$ ipython --no-banner

In [1]: import numpy as np

In [2]: np.set_printoptions(suppress=True, linewidth=160)

In [3]: other = np.array([[1, 3], [1, 3]])

In [4]: J = np.tile(other, (2, 2))

In [5]: J
Out[5]: 
array([[1, 3, 1, 3],
       [1, 3, 1, 3],
       [1, 3, 1, 3],
       [1, 3, 1, 3]])

In [6]: r0 = np.array([1, 2, 2])

In [7]: np.cross(J[3, :3], J[2, :3])
Out[7]: array([0, 0, 0])

In [8]: np.convolve(J[3], r0)
Out[8]: array([ 1,  5,  9, 11,  8,  6])

In [9]: mat = np.load("w.npy")

In [10]: mat
Out[10]: 
array([[-5.,  2.,  0.,  0.,  0.,  0.,  0.,  0.],
       [ 2.,  3.,  2.,  0.,  0.,  0.,  0.,  0.],
       [ 0.,  2., -2.,  2.,  0.,  0.,  0.,  0.],
       [ 0.,  0.,  2.,  5.,  2.,  0.,  0.,  0.],
       [ 0.,  0.,  0.,  2.,  0.,  2.,  0.,  0.],
       [ 0.,  0.,  0.,  0.,  2.,  5.,  2.,  0.],
       [ 0.,  0.,  0.,  0.,  0.,  2.,  4.,  2.],
       [ 0.,  0.,  0.,  0.,  0.,  0.,  2., -2.]])

In [11]: rng = np.random.default_rng(98047)

In [12]: labels = rng.permutation(8)

In [13]: labels
Out[13]: array([2, 5, 6, 0, 7, 1, 4, 3])

In [14]: other = mat[labels][:, labels]

In [15]: np.diag(other)
Out[15]: array([-2.,  5.,  4., -5., -2.,  3.,  0.,  5.])

In [16]: other
Out[16]: 
array([[-2.,  0.,  0.,  0.,  0.,  2.,  0.,  2.],
       [ 0.,  5.,  2.,  0.,  0.,  0.,  2.,  0.],
       [ 0.,  2.,  4.,  0.,  2.,  0.,  0.,  0.],
       [ 0.,  0.,  0., -5.,  0.,  2.,  0.,  0.],
       [ 0.,  0.,  2.,  0., -2.,  0.,  0.,  0.],
       [ 2.,  0.,  0.,  2.,  0.,  3.,  0.,  0.],
       [ 0.,  2.,  0.,  0.,  0.,  0.,  0.,  2.],
       [ 2.,  0.,  0.,  0.,  0.,  0.,  2.,  5.]])

In [17]: other = np.array([[-1, -2, 0, 2],
    ...:     [0, 2, 3, 2],
    ...:     [-3, -1, 0, -1],
    ...:     [-1, -2, -2, 1],
    ...:     [0, 0, -2, 3],
    ...:     [-3, -3, -3, -2],
    ...:     [-1, -2, -2, 0],
    ...:     [3, 2, 0, 0],
    ...:     [2, -1, 1, -1],
    ...:     [0, 2, -2, -2],
    ...:     [3, -2, -2, -3],
    ...:     [1, 3, -2, 2],
    ...:     [-3, 0, 2, -1]])

In [18]: Z = np.array([[1, 2, 2, 4, 3, 3, 2, 2],
    ...:     [5, 3, 3, 3, 5, 5, 4, 1],
    ...:     [2, 2, 1, 2, 0, 5, 5, 3],
    ...:     [3, 2, 4, 5, 0, 5, 4, 0]])

In [19]: A = other @ Z

In [20]: A
Out[20]: 
array([[ -5,  -4,   0,   0, -13,  -3,  -2,  -4],
       [ 22,  16,  17,  22,  10,  35,  31,  11],
       [-11, -11, -13, -20, -14, -19, -14,  -7],
       [-12, -10,  -6,  -9, -13, -18, -16, -10],
       [  5,   2,  10,  11,   0,   5,   2,  -6],
       [-30, -25, -26, -37, -24, -49, -41, -18],
       [-15, -12, -10, -14, -13, -23, -20, -10],
       [ 13,  12,  12,  18,  19,  19,  14,   8],
       [ -4,   1,  -2,   2,   1,   1,   1,   6],
       [  0,  -2,  -4,  -8,  10, -10, -10,  -4],
       [-20, -10, -14, -13,  -1, -26, -24,  -2],
       [ 18,  11,  17,  19,  18,  18,  12,  -1],
       [ -2,  -4,  -8, -13,  -9,  -4,   0,   0]])

In [21]: cov = A.T @ A

In [22]: np.round(np.linalg.eigvalsh(cov)[::-1], 2) + 0
Out[22]: array([22750.44,   829.31,   489.49,   229.77,     0.  ,     0.  ,     0.  ,     0.  ])

In [23]: print(np.trace(cov), (A ** 2).sum())
24299 24299

In [24]: np.round(np.linalg.svd(A, compute_uv=False) ** 2, 2) + 0
Out[24]: array([22750.44,   829.31,   489.49,   229.77,     0.  ,     0.  ,     0.  ,     0.  ])
